>>> import numpy as np
>>> from numpy import linalg as LA
>>> np.set_printoptions(precision=1, suppress=True, linewidth=100, sign=" ")
>>> tidy = lambda a: np.round(a, 1) + 0
>>> data = np.load("dump.npy")
>>> data
array([[-3.5, -1.9, -2.2,  2.1],
       [-2.7,  1.2,  3.9, -1.1],
       [-2.2, -3.8, -0.1,  2.4],
       [-0.8,  1.3,  2.9, -3.7],
       [ 4.1,  2.8, -0.7, -0.2],
       [ 2.3,  2.7, -0.7, -3.5],
       [-0.1,  1.9,  2.4, -3.9],
       [-0.9,  2.9,  0.7, -3.9],
       [ 3.6, -3.1,  1.4,  0.4],
       [-0.5, -4.5,  0.3, -2. ],
       [-0.2,  3.3, -3.7,  0.3],
       [ 1.9, -1.5, -4.1,  1.4],
       [-2.6, -1.7,  2.4, -3.1],
       [-2.5,  0.2, -0.3,  4.3],
       [-4.5,  1.7, -0.7, -1.1],
       [ 1. , -2.6, -1.7, -3.8],
       [-1.4, -0.1,  3.4, -3.3],
       [-0.9,  2.6,  2.7,  3.2],
       [ 1.8,  0.6, -4.5, -1. ],
       [-3.3,  3. , -0.3,  2.3],
       [ 2.8,  3. , -2.8, -0.3],
       [-1.1, -0.6, -3.5, -3.3],
       [ 2.4, -3.8,  1.9, -1. ],
       [ 3.1,  1. ,  2.8,  2.5],
       [ 3. , -1.1,  1. , -3.7]])
>>> z = data[:, 0] > np.median(data[:, 0])
>>> f = data[z].mean(axis=0) - data[~z].mean(axis=0)
>>> np.argsort(-np.abs(f).round(6), kind="stable")
array([ 0,  2,  3,  1])
>>> vec = np.array([1, 2, -2, -1])
>>> y = data @ vec
>>> tidy(LA.pinv(data) @ data)
array([[ 1.,  0.,  0.,  0.],
       [ 0.,  1.,  0.,  0.],
       [ 0.,  0.,  1.,  0.],
       [ 0.,  0.,  0.,  1.]])
>>> tidy(y)
array([ -5. ,  -7. , -12. ,  -0.3,  11.3,  12.6,   2.8,   7.4,  -5.8,  -8.1,  13.5,   5.7,  -7.7,
        -5.8,   1.4,   3. ,  -5.1,  -4.3,  13. ,   1. ,  14.7,   8. ,  -8. ,  -3. ,   2.5])
>>> rng = np.random.default_rng(43459)
>>> y = y + 0.1 * rng.normal(size=25)
>>> tidy(y)
array([ -5. ,  -7. , -11.9,  -0.3,  11.1,  12.6,   2.5,   7.4,  -5.8,  -8.1,  13.3,   5.6,  -7.7,
        -5.9,   1.3,   3.1,  -5.2,  -4.3,  13.1,   1. ,  14.7,   8. ,  -7.9,  -3.1,   2.4])
>>> beta, *_ = LA.lstsq(data, y)
>>> tidy(LA.norm(y - data @ beta))
np.float64(0.4)
>>> tidy(data.T @ (y - data @ beta))
array([ 0.,  0.,  0.,  0.])
>>> [round(float(LA.norm(LA.solve(data.T @ data + lam * np.eye(4), data.T @ y))), 2) for lam in (0, 1, 10, 100)]
[3.15, 3.13, 2.96, 1.92]
>>> Q, evecs = LA.qr(data[:, :1])[0], LA.qr(data[:, 1:])[0]
>>> sv = LA.svd(Q.T @ evecs, compute_uv=False)
>>> tidy(np.degrees(np.arccos(sv.clip(0, 1))))
array([ 79.3])
>>> tidy(sv)
array([ 0.2])
>>> (sv > 0.9).sum()
np.int64(0)
>>> Ac = (data - data.mean(axis=0)) / data.std(axis=0)
>>> tidy(Ac.std(axis=0))
array([ 1.,  1.,  1.,  1.])
>>> np.argwhere(np.abs(Ac) > 2)
array([[ 13,   3]])
>>> beta = LA.lstsq(np.delete(Ac, 0, axis=1), Ac[:, 0])[0]
>>> np.abs(beta).argmax()
np.int64(2)
>>> tidy(1 - np.var(Ac[:, 0] - np.delete(Ac, 0, axis=1) @ beta))
np.float64(0.0)
>>> M = np.loadtxt("sample13.csv", delimiter=",")
>>> tidy(M)
array([[ 0.9,  1.4, -1.8, -2.6,  0. , -2.9,  3.4],
       [-0.8,  1.1,  0.8, -2.5,  1.4,  1.8,  1.5],
       [-1. , -1.7,  1.9,  0.8,  0.1,  3.4, -2. ],
       [-0.2,  1.4,  0. , -1.7,  1. ,  0.2,  1.4]])
>>> vec = np.array([-2, -1, -3, 1, -3, 2, 3])
>>> h1 = np.maximum(M @ vec, 0)
>>> tidy(np.tanh(M @ vec))
array([ 1. , -0.4, -0.7, -0.7])
>>> tidy(np.maximum(M @ (3 * vec), 0))
array([ 13.,   0.,   0.,   0.])
>>> np.argsort(-LA.norm(M, axis=0).round(6), kind="stable")[:3]
array([ 5,  6,  3])
>>> LA.cond(M) > 100
np.True_
>>> E = -1 * np.eye(7) + np.ones((7, 7))
>>> E
array([[ 0.,  1.,  1.,  1.,  1.,  1.,  1.],
       [ 1.,  0.,  1.,  1.,  1.,  1.,  1.],
       [ 1.,  1.,  0.,  1.,  1.,  1.,  1.],
       [ 1.,  1.,  1.,  0.,  1.,  1.,  1.],
       [ 1.,  1.,  1.,  1.,  0.,  1.,  1.],
       [ 1.,  1.,  1.,  1.,  1.,  0.,  1.],
       [ 1.,  1.,  1.,  1.,  1.,  1.,  0.]])
>>> Q, r_ = LA.qr(E)
>>> np.trace(Q @ Q.T)
np.float64(7.0)
>>> tidy(abs(r_[0, 0])), tidy(LA.norm(E[:, 0]))
(np.float64(2.4), np.float64(2.4))
>>> tidy(np.abs(np.diag(r_)))
array([ 2.4,  1.4,  1.2,  1.1,  1.1,  1.1,  1.1])
>>> [round(float(LA.det(E[:i, :i])), 2) + 0 for i in range(1, 8)]
[0.0, -1.0, 2.0, -3.0, 4.0, -5.0, 6.0]
>>> tidy(LA.eigvalsh(E).min())
np.float64(-1.0)
>>> tidy(M @ LA.pinv(M) @ M)
array([[ 0.9,  1.4, -1.8, -2.5,  0. , -2.9,  3.4],
       [-0.8,  1.1,  0.8, -2.5,  1.4,  1.8,  1.5],
       [-1. , -1.7,  1.9,  0.8,  0.1,  3.4, -2. ],
       [-0.2,  1.4,  0. , -1.7,  1. ,  0.2,  1.4]])
>>> LA.lstsq(M[:-1].T, M[-1])[2]
np.int32(3)
>>> np.abs(np.diag(LA.qr(M)[1])) > 1e-9
array([ True,  True,  True, False])
>>> np.unique(M.round(6), axis=0).shape
(4, 7)
>>> M2 = np.array([[-3, 0, 2],
...     [2, 2, 3],
...     [-1, 0, 3],
...     [0, 3, 0],
...     [-1, 2, -3],
...     [3, -1, -1],
...     [-3, -1, -1]])
>>> LA.matrix_rank(np.vstack([E, M2.T]))
np.int64(7)
>>> np.einsum("ij,ij->i", E, E)
array([ 6.,  6.,  6.,  6.,  6.,  6.,  6.])
>>> basis = 10 * np.array([[0.7, -0.8, 0.0], [0.5, 0.3, -0.7]])
>>> z = rng.integers(0, 2, 12)
>>> X = basis[z] + rng.normal(size=(12, 3))
>>> tidy(X)
array([[ 5.7,  3.1, -6.8],
       [ 4.6,  3.1, -8.4],
       [ 4.1,  1.5, -7.9],
       [ 5. ,  2.4, -6.4],
       [ 6.3,  5.8, -6.4],
       [ 4.7,  3. , -6. ],
       [ 5.2,  5.8, -7.3],
       [ 5. ,  4.3, -6.1],
       [ 5.4,  1.5, -8.3],
       [ 6.6, -7.5,  1.3],
       [ 5.1,  4.7, -7.2],
       [ 5. ,  4.9, -6.2]])
>>> vec = np.array([1, -1, -1])
>>> y = X @ vec
>>> tidy(LA.lstsq(X, y)[0])
array([ 1., -1., -1.])
>>> y = y + 0.3 * rng.normal(size=12)
>>> tidy(y)
array([  9.2,  10. ,  10.9,   8.8,   6.6,   7.6,   6.7,   7.2,  12.4,  12.6,   7.7,   6.1])
>>> beta, *_ = LA.lstsq(X, y)
>>> beta.round()
array([ 1., -1., -1.])
